$ ipython --no-banner

In [1]: import numpy as np

In [2]: np.set_printoptions(precision=3, suppress=True, linewidth=200, floatmode="fixed")

In [3]: X = np.load("block14.npy")

In [4]: print(X)
[[  3  -4   9   0]
 [ -9  -1   5  -9]
 [ -6   5  -8  -6]
 [ -9  -1   5   4]
 [  8  -3   9   4]
 [-33  -8  29 -36]]

In [5]: out = np.c_[X[:, :2] @ np.array([[-2, -1], [5, 8]]), np.array([2, 2, 1, 3, 1, 1])]

In [6]: print(out)
[[-26 -35   2]
 [ 13   1   2]
 [ 37  46   1]
 [ 13   1   3]
 [-31 -32   1]
 [ 26 -31   1]]

In [7]: print(np.linalg.matrix_rank(out))
3

In [8]: x0 = np.array([1, 0, 4, -2])

In [9]: y = X @ x0

In [10]: print(np.round(np.linalg.solve(X.T @ X, X.T @ y), 3) + 0)
[ 1.000  0.000  4.000 -2.000]

In [11]: print(np.round(np.linalg.pinv(X) @ X, 3) + 0)
[[1.000 0.000 0.000 0.000]
 [0.000 1.000 0.000 0.000]
 [0.000 0.000 1.000 0.000]
 [0.000 0.000 0.000 1.000]]

In [12]: rng = np.random.default_rng(8390)

In [13]: y = y + 0.02 * rng.normal(size=6)

In [14]: print(y)
[ 38.969  29.015 -26.019   2.990  35.999 154.996]

In [15]: b, *_ = np.linalg.lstsq(X, y)

In [16]: print(b.round())
[ 1.000 -0.000  4.000 -2.000]

In [17]: print([round(float(np.linalg.norm(np.linalg.solve(X.T @ X + lam * np.eye(4), X.T @ y))), 2) for lam in (0, 1, 10, 100)])
[4.58, 4.46, 4.23, 3.61]

In [18]: out = X + rng.integers(-2, 3, (6, 3)) @ rng.integers(-2, 3, (3, 4))

In [19]: print(out)
[[  0  -2  11   2]
 [ -4  -4   2  -9]
 [ -9   8  -7  -7]
 [-15   0  10   4]
 [  5  -3  11  -1]
 [-36  -5  30 -37]]

In [20]: print(np.linalg.matrix_rank(out - X, tol=1e-8))
3

In [21]: print(np.round(np.linalg.svd(out - X, compute_uv=False), 3) + 0)
[12.697  5.475  3.578  0.000]

In [22]: print(np.abs(out - X).sum(axis=1))
[ 9 11  8 12 10  8]

In [23]: feats = np.array([[2.0, 0.0], [0.0, 6.0]])

In [24]: # splits into 2 blocks

In [25]: out = feats / np.linalg.norm(feats, axis=1, keepdims=True)

In [26]: C2 = out @ out.T

In [27]: print((np.abs(C2) > 0.9).astype(int))
[[1 0]
 [0 1]]

In [28]: blk = np.stack([X, 4 * X, X[::-1]])

In [29]: print(np.linalg.matrix_rank(blk))
[4 4 4]

In [30]: print(np.linalg.norm(blk, axis=(1, 2)))
[ 63.545 254.181  63.545]

In [31]: print(np.linalg.svd(feats, compute_uv=False))
[6.000 2.000]

In [32]: print(feats @ feats.T)
[[ 4.000  0.000]
 [ 0.000 36.000]]

In [33]: print(feats.T @ feats)
[[ 4.000  0.000]
 [ 0.000 36.000]]

In [34]: print(round(float(np.linalg.det(feats)), 3))
12.0

In [35]: print(feats @ feats)
[[ 4.000  0.000]
 [ 0.000 36.000]]

In [36]: print(round(np.abs(np.linalg.eigvals(feats)).max(), 3))
6.0

In [37]: print(np.linalg.matrix_power(feats, 4))
[[  16.000    0.000]
 [   0.000 1296.000]]

In [38]: print((feats + feats.T) / 2)
[[2.000 0.000]
 [0.000 6.000]]

In [39]: F = np.load("a.npy")

In [40]: print(F)
[[ 0.000  2.000 -1.000  1.000  2.000]
 [ 2.000  3.000 -2.000  2.000  4.000]
 [-1.000 -2.000  0.000 -1.000 -2.000]
 [ 1.000  2.000 -1.000  0.000  2.000]
 [ 2.000  4.000 -2.000  2.000  3.000]]

In [41]: # symmetric, so the eigenvalues are real

In [42]: O, evecs = np.linalg.qr(F[:, :2])[0], np.linalg.qr(F[:, 2:])[0]

In [43]: s = np.linalg.svd(O.T @ evecs, compute_uv=False)

In [44]: print(s.round(3) + 0)
[0.980 0.000]

In [45]: print(round(float(np.linalg.norm(O @ O.T - evecs @ evecs.T, 2)), 3))
1.0

In [46]: print((s > 0.9).sum())
1

In [47]: labels = rng.permutation(5)

In [48]: print(labels)
[0 3 1 2 4]

In [49]: out = F[labels][:, labels]

In [50]: print(np.round(np.linalg.det(out), 3), round(float(np.linalg.det(F[labels])), 3))
10.0 10.0

In [51]: print(np.trace(out))
6.0

In [52]: print(np.diag(out))
[0.000 0.000 3.000 0.000 3.000]

In [53]: print(np.allclose(out, F))
False

In [54]: print(out)
[[ 0.000  1.000  2.000 -1.000  2.000]
 [ 1.000  0.000  2.000 -1.000  2.000]
 [ 2.000  2.000  3.000 -2.000  4.000]
 [-1.000 -1.000 -2.000  0.000 -2.000]
 [ 2.000  2.000  4.000 -2.000  3.000]]

In [55]: mat = np.load("layer16.npy")

In [56]: print(mat)
[[0 0 0 0 0 1 0 0]
 [0 0 0 1 0 1 0 0]
 [0 0 0 0 1 0 1 1]
 [0 1 0 0 0 1 0 0]
 [0 0 1 0 0 0 1 0]
 [1 1 0 1 0 0 0 0]
 [0 0 1 0 1 0 0 1]
 [0 0 1 0 0 0 1 0]]

In [57]: # 2 blocks once reordered

In [58]: vals, evecs = np.linalg.eigh(mat)

In [59]: print(np.linalg.eigvalsh(mat + 2 * np.eye(8)))
[0.438 0.519 1.000 1.000 2.000 2.311 4.170 4.562]

In [60]: print(np.abs(evecs[:, -1]).round(6).argmax())
2

In [61]: print(vals.round(3) + 0)
[-1.562 -1.481 -1.000 -1.000  0.000  0.311  2.170  2.562]

In [62]: print(np.round(np.linalg.eigvalsh(mat @ mat), 3) + 0)
[0.000 0.097 1.000 1.000 2.194 2.438 4.709 6.562]

In [63]: m1 = np.loadtxt("data.csv", delimiter=",")

In [64]: print(m1)
[[ 0.300  1.800 -1.500]
 [-0.200  0.900 -0.600]
 [ 0.300  0.600 -0.200]
 [-1.600 -1.000 -0.600]
 [-0.300 -2.600  1.100]
 [ 0.800  1.600  0.300]
 [-0.600  0.700  0.800]
 [ 0.100  0.100  0.000]
 [ 0.200  0.300  0.000]
 [ 0.300  0.000 -0.100]
 [-0.800 -1.600 -0.100]
 [-0.400  0.600  0.700]
 [-3.200  0.300 -0.500]
 [ 0.300 -0.500  0.600]
 [-0.600  0.700  1.700]
 [ 1.200 -0.700  1.200]
 [ 0.100  1.900 -0.900]
 [-0.900 -0.400  0.200]
 [ 0.100  1.200  1.400]
 [-1.300 -1.200  1.300]
 [ 0.900 -0.400  1.300]
 [-1.100  1.200 -0.100]
 [ 3.000 -3.000 -1.200]]

In [65]: labels = m1[:, 0] > np.median(m1[:, 0])

In [66]: r0 = m1[labels].mean(axis=0) - m1[~labels].mean(axis=0)

In [67]: print(((m1 - m1.mean(axis=0)) @ r0 > 0).astype(int))
[1 1 1 0 0 1 0 1 1 1 0 0 0 1 0 1 1 0 0 0 1 0 1]

In [68]: print(np.round((((m1 - m1.mean(axis=0)) @ r0 > 0) == labels).mean(), 3))
0.87

In [69]: print(labels.astype(int))
[1 0 1 0 0 1 0 0 1 1 0 0 0 1 0 1 0 0 0 0 1 0 1]

In [70]: print(np.argsort(-np.abs(r0).round(6), kind="stable"))
[0 2 1]

In [71]: O, Rm = np.linalg.qr(m1)

In [72]: print(np.round(abs(Rm[0, 0]), 3), np.round(np.linalg.norm(m1[:, 0]), 3))
5.521 5.521

In [73]: print(np.round(O.T @ O, 3) + 0)
[[1.000 0.000 0.000]
 [0.000 1.000 0.000]
 [0.000 0.000 1.000]]

In [74]: print(O.shape, Rm.shape)
(23, 3) (3, 3)

In [75]: dist = np.linalg.norm(m1[:, None] - m1[None], axis=-1)

In [76]: print(dist[:5, :5])
[[0.000 1.367 1.769 3.501 5.146]
 [1.367 0.000 0.707 2.360 3.892]
 [1.769 0.707 0.000 2.516 3.506]
 [3.501 2.360 2.516 0.000 2.672]
 [5.146 3.892 3.506 2.672 0.000]]

In [77]: print(dist[13].round(6).argsort(kind="stable")[:4])
[13  9  7 20]

In [78]: print(dist.mean(axis=1).argmax())
22

In [79]: hat = m1 @ np.linalg.solve(m1.T @ m1, m1.T)

In [80]: print(np.linalg.matrix_rank(np.eye(23) - hat))
20

In [81]: print(np.allclose(hat @ hat, hat))
True

In [82]: print(hat @ m1[:, 0])
[ 0.300 -0.200  0.300 -1.600 -0.300  0.800 -0.600  0.100  0.200  0.300 -0.800 -0.400 -3.200  0.300 -0.600  1.200  0.100 -0.900  0.100 -1.300  0.900 -1.100  3.000]

In [83]: data = np.load("x.npy")

In [84]: print(data)
[[ 2.176  0.645 -0.403 -0.242 -4.430]
 [-2.149 -0.623  0.396  0.240  4.448]
 [ 2.237  0.695 -0.419 -0.245 -4.391]
 [ 0.949  1.551 -0.357  0.031  4.644]
 [ 3.894  2.850 -0.963 -0.251  0.851]
 [ 3.847  2.254 -0.871 -0.308 -2.066]
 [ 2.842  2.563 -0.772 -0.131  3.121]
 [-3.705 -2.845  0.936  0.224 -1.502]
 [-1.021 -1.595  0.374 -0.025 -4.613]
 [ 1.487  1.869 -0.479 -0.012  4.367]
 [ 3.060  1.410 -0.639 -0.286 -3.627]
 [-3.069 -2.657  0.818  0.154 -2.798]
 [ 2.166  0.637 -0.400 -0.241 -4.437]
 [ 0.116 -0.870  0.108 -0.110 -4.920]
 [ 3.323  1.663 -0.712 -0.297 -3.256]
 [-0.408 -1.214  0.232 -0.072 -4.827]
 [-4.040 -2.764  0.972  0.281  0.117]
 [ 3.369  2.764 -0.876 -0.185  2.281]
 [-3.814 -2.854  0.953  0.239 -1.158]
 [ 3.218  2.713 -0.847 -0.169  2.557]
 [-1.246 -1.729  0.425 -0.007 -4.503]
 [ 4.053  2.658 -0.959 -0.294 -0.712]
 [ 3.696  2.844 -0.934 -0.223  1.527]
 [ 1.752  0.309 -0.294 -0.217 -4.658]
 [-2.108 -0.590  0.385  0.238  4.472]
 [ 4.050  2.738 -0.970 -0.285 -0.283]
 [-3.904 -2.336  0.891  0.307  1.847]]

In [85]: Xs = data - data.mean(axis=0)

In [86]: evecs = np.linalg.svd(Xs)[2][:2]

In [87]: out = Xs - Xs @ evecs.T @ evecs

In [88]: print(np.round(np.cov(Xs @ evecs.T, rowvar=False), 3) + 0)
[[13.334  0.000]
 [ 0.000 11.149]]

In [89]: print((Xs @ evecs.T).std(axis=0))
[3.583 3.277]

In [90]: print(np.round(np.linalg.norm(out) / np.linalg.norm(Xs), 3))
0.0

In [91]: left, s, VT = np.linalg.svd(data)

In [92]: evecs = VT[:(s > 1e-8).sum()]

In [93]: x0 = data[19] + 5 * data[23] + rng.integers(2) * np.eye(5)[0]

In [94]: print(x0)
[ 12.978   4.257  -2.319  -1.255 -20.735]

In [95]: print(np.diag(evecs.T @ evecs))
[0.658 0.326 0.038 0.004 0.975]

In [96]: print(np.linalg.matrix_rank(np.vstack([data, x0])))
3

In [97]: Xs = data - data.mean(axis=1)
Traceback (most recent call last):
  Cell In[97], line 1
    Xs = data - data.mean(axis=1)
ValueError: operands could not be broadcast together with shapes (27,5) (27,) 


In [98]: Xs = data - data.mean(axis=0)

In [99]: left, s, VT = np.linalg.svd(Xs, full_matrices=False)

In [100]: print(np.abs(left[:, 0]).argmax())
11

In [101]: print(np.round(s ** 2 / (s ** 2).sum(), 3) + 0)
[0.545 0.455 0.000 0.000 0.000]

In [102]: print(np.searchsorted(np.cumsum(s ** 2) / (s ** 2).sum(), 0.9) + 1)
2

In [103]: print((np.sign(left[:, 0]) == np.sign(left[0, 0])).astype(int))
[1 0 1 0 0 0 0 1 1 0 0 1 1 1 0 1 1 0 1 0 1 0 0 1 0 0 1]

In [104]: J = np.array([[1, 0, 0, 0, 0],
     ...:     [0, 0, 0, 0, 1],
     ...:     [0, 1, 0, 0, 0],
     ...:     [0, 0, 1, 0, 0],
     ...:     [0, 0, 0, 1, 0]])

In [105]: out = J + rng.integers(-2, 3, (5, 1)) @ rng.integers(-2, 3, (1, 5))

In [106]: print(out)
[[ 1  1 -1  0  0]
 [ 0 -1  1  0  1]
 [ 0 -1  2  0  0]
 [ 0 -1  2  0  0]
 [ 0 -1  1  1  0]]

In [107]: print(np.abs(out - J).sum(axis=1))
[2 2 4 2 2]

In [108]: print(np.linalg.matrix_rank(out - J, tol=1e-8))
1
